In [1]: import numpy as np

In [2]: np.set_printoptions(precision=2, suppress=True, linewidth=200)

In [3]: M = np.loadtxt("a.csv", delimiter=",")

In [4]: print(M)
[[0. 0. 0. 0. 0. 1.]
 [0. 0. 0. 1. 0. 0.]
 [1. 0. 0. 0. 0. 0.]
 [0. 0. 1. 0. 0. 0.]
 [0. 0. 0. 0. 1. 0.]
 [0. 1. 0. 0. 0. 0.]]

In [5]: M2 = np.linalg.inv(M)

In [6]: print(round(float(np.linalg.slogdet(M)[0]), 2))
1.0

In [7]: print(M @ M2)
[[1. 0. 0. 0. 0. 0.]
 [0. 1. 0. 0. 0. 0.]
 [0. 0. 1. 0. 0. 0.]
 [0. 0. 0. 1. 0. 0.]
 [0. 0. 0. 0. 1. 0.]
 [0. 0. 0. 0. 0. 1.]]

In [8]: print(round(float(np.linalg.cond(M)), 2))
1.0

In [9]: M2 = M / np.sqrt((M ** 2).mean(axis=1, keepdims=True))

In [10]: print(np.linalg.norm(M2, axis=1))
[2.45 2.45 2.45 2.45 2.45 2.45]

In [11]: print(M - M.mean(axis=1, keepdims=True))
[[-0.17 -0.17 -0.17 -0.17 -0.17  0.83]
 [-0.17 -0.17 -0.17  0.83 -0.17 -0.17]
 [ 0.83 -0.17 -0.17 -0.17 -0.17 -0.17]
 [-0.17 -0.17  0.83 -0.17 -0.17 -0.17]
 [-0.17 -0.17 -0.17 -0.17  0.83 -0.17]
 [-0.17  0.83 -0.17 -0.17 -0.17 -0.17]]

In [12]: print(np.round(np.abs(np.linalg.eigvals(M)).max(), 2))
1.0

In [13]: print(np.sort(np.abs(np.linalg.eigvals(M))))
[1. 1. 1. 1. 1. 1.]

In [14]: print(np.allclose(M, M.T))
False

In [15]: def softmax(z):
    ...:     e = np.exp(z - z.max(axis=-1, keepdims=True))
    ...:     return e / e.sum(axis=-1, keepdims=True)
    ...: 

In [16]: print(softmax(M[4] + 4))
[0.13 0.13 0.13 0.13 0.35 0.13]

In [17]: print(softmax(M).sum(axis=1))
[1. 1. 1. 1. 1. 1.]

In [18]: scores = M @ M.T / np.sqrt(6)

In [19]: print(softmax(scores).round(6).argmax(axis=1))
[0 1 2 3 4 5]

In [20]: print(softmax(scores + np.triu(np.full(scores.shape, -np.inf), 1)))
[[1.   0.   0.   0.   0.   0.  ]
 [0.4  0.6  0.   0.   0.   0.  ]
 [0.29 0.29 0.43 0.   0.   0.  ]
 [0.22 0.22 0.22 0.33 0.   0.  ]
 [0.18 0.18 0.18 0.18 0.27 0.  ]
 [0.15 0.15 0.15 0.15 0.15 0.23]]

In [21]: F = np.load("m.npy")

In [22]: print(F)
[[-3 -2 -1  0  1  2  3]
 [ 4  5  6  7  8  9 10]
 [11 12 13 14 15 16 17]
 [18 19 20 21 22 23 24]
 [25 26 27 28 29 30 31]]

In [23]: left, sigma, VT = np.linalg.svd(F)

In [24]: print(np.argmax(sigma[:-1] / (sigma[1:] + 1e-6)) + 1)
2

In [25]: M2 = left[:, :2] @ np.diag(sigma[:2]) @ VT[:2]

In [26]: print(round(float(np.linalg.norm(F - M2, 2)), 2), np.round(sigma[2], 2))
0.0 0.0

In [27]: print(M2.round(2) + 0)
[[-3. -2. -1.  0.  1.  2.  3.]
 [ 4.  5.  6.  7.  8.  9. 10.]
 [11. 12. 13. 14. 15. 16. 17.]
 [18. 19. 20. 21. 22. 23. 24.]
 [25. 26. 27. 28. 29. 30. 31.]]

In [28]: print(np.linalg.matrix_rank(M2))
2

In [29]: K = np.load("run15.npy")

In [30]: print(K)
[[ 16.79  24.08 -16.68 -13.36]
 [-15.58 -12.22   2.86  17.04]
 [  4.21 -34.48   8.2   16.37]
 [-10.84  -3.4    3.21   4.74]
 [ 10.15  -2.5   -0.43  -4.31]
 [-28.86 -17.16  36.17  15.09]
 [ -7.77 -27.98   8.46  23.83]
 [  3.18  10.61  -9.97  -4.74]
 [ 26.48   5.31 -22.9  -12.82]
 [  8.02  18.61 -18.38 -12.42]
 [ -6.64 -12.74   1.53  -1.7 ]
 [  3.87  20.49 -20.97  -3.47]
 [ -5.96  -5.61  -2.64  -7.35]
 [  7.34  -6.3   -0.29 -11.8 ]
 [  9.1  -10.11  16.2    5.27]
 [  4.86  -9.73  -5.66  -6.19]
 [-24.62  20.08  32.02   2.16]
 [ -6.18   7.5   11.88 -18.17]
 [ 12.67  -2.15 -14.27   7.14]
 [-16.32   2.45  33.57  13.37]
 [-21.   -22.13  42.25  14.16]
 [ 17.95  -2.88  -6.91  -8.65]
 [-23.94 -15.79  11.21   4.83]
 [ -7.58  17.52 -17.41 -13.72]
 [-10.65 -17.07 -20.43   0.41]
 [-22.53  -2.59  17.08   0.29]
 [ 12.73  -2.59   5.15  -1.88]
 [ -7.15 -26.3  -32.39   0.38]
 [-20.95  18.5    4.18   6.48]
 [ -6.03   9.4    1.89  -9.47]
 [  8.98  -7.47 -10.77  -5.3 ]
 [  9.83  10.25  -6.3  -21.98]]

In [31]: cent = K[[26, 1]].astype(float)

In [32]: for _ in range(6):
    ...:     z = np.linalg.norm(K[:, None] - cent, axis=-1).argmin(axis=1)
    ...:     cent = np.array([K[z == j].mean(axis=0) for j in range(2)])
    ...: 

In [33]: print(z)
[0 1 1 1 0 1 1 0 0 0 1 0 0 0 1 0 1 0 0 1 1 0 1 0 0 1 0 0 1 0 0 0]

In [34]: print(np.bincount(z))
[19 13]

In [35]: print(cent)
[[  5.23   2.17  -9.87  -7.77]
 [-14.29  -9.04  16.69   9.38]]

In [36]: P = K @ np.linalg.solve(K.T @ K, K.T)

In [37]: print(np.linalg.matrix_rank(np.eye(32) - P))
28

In [38]: print(np.round(np.trace(P), 2))
4.0

In [39]: print(np.round(np.linalg.eigvalsh(P), 2) + 0)
[0. 0. 0. 0. 0. 0. 0. 0. 0. 0. 0. 0. 0. 0. 0. 0. 0. 0. 0. 0. 0. 0. 0. 0. 0. 0. 0. 0. 1. 1. 1. 1.]

In [40]: print(P @ K[:, 2])
[-16.68   2.86   8.2    3.21  -0.43  36.17   8.46  -9.97 -22.9  -18.38   1.53 -20.97  -2.64  -0.29  16.2   -5.66  32.02  11.88 -14.27  33.57  42.25  -6.91  11.21 -17.41 -20.43  17.08   5.15 -32.39
   4.18   1.89 -10.77  -6.3 ]

In [41]: G = np.cov(K, rowvar=False)

In [42]: print(G.shape)
(4, 4)

In [43]: print(np.corrcoef(K.T))
[[ 1.    0.2  -0.62 -0.52]
 [ 0.2   1.   -0.22 -0.61]
 [-0.62 -0.22  1.    0.53]
 [-0.52 -0.61  0.53  1.  ]]

In [44]: print(np.argsort(-K.std(axis=0).round(6), kind="stable"))
[2 1 0 3]

In [45]: print(G)
[[ 206.61   43.15 -160.27  -83.88]
 [  43.15  234.85  -62.1  -103.6 ]
 [-160.27  -62.1   327.17  106.68]
 [ -83.88 -103.6   106.68  124.72]]

In [46]: print(np.linalg.eigvalsh(G)[::-1])
[529.02 224.73  96.61  42.99]
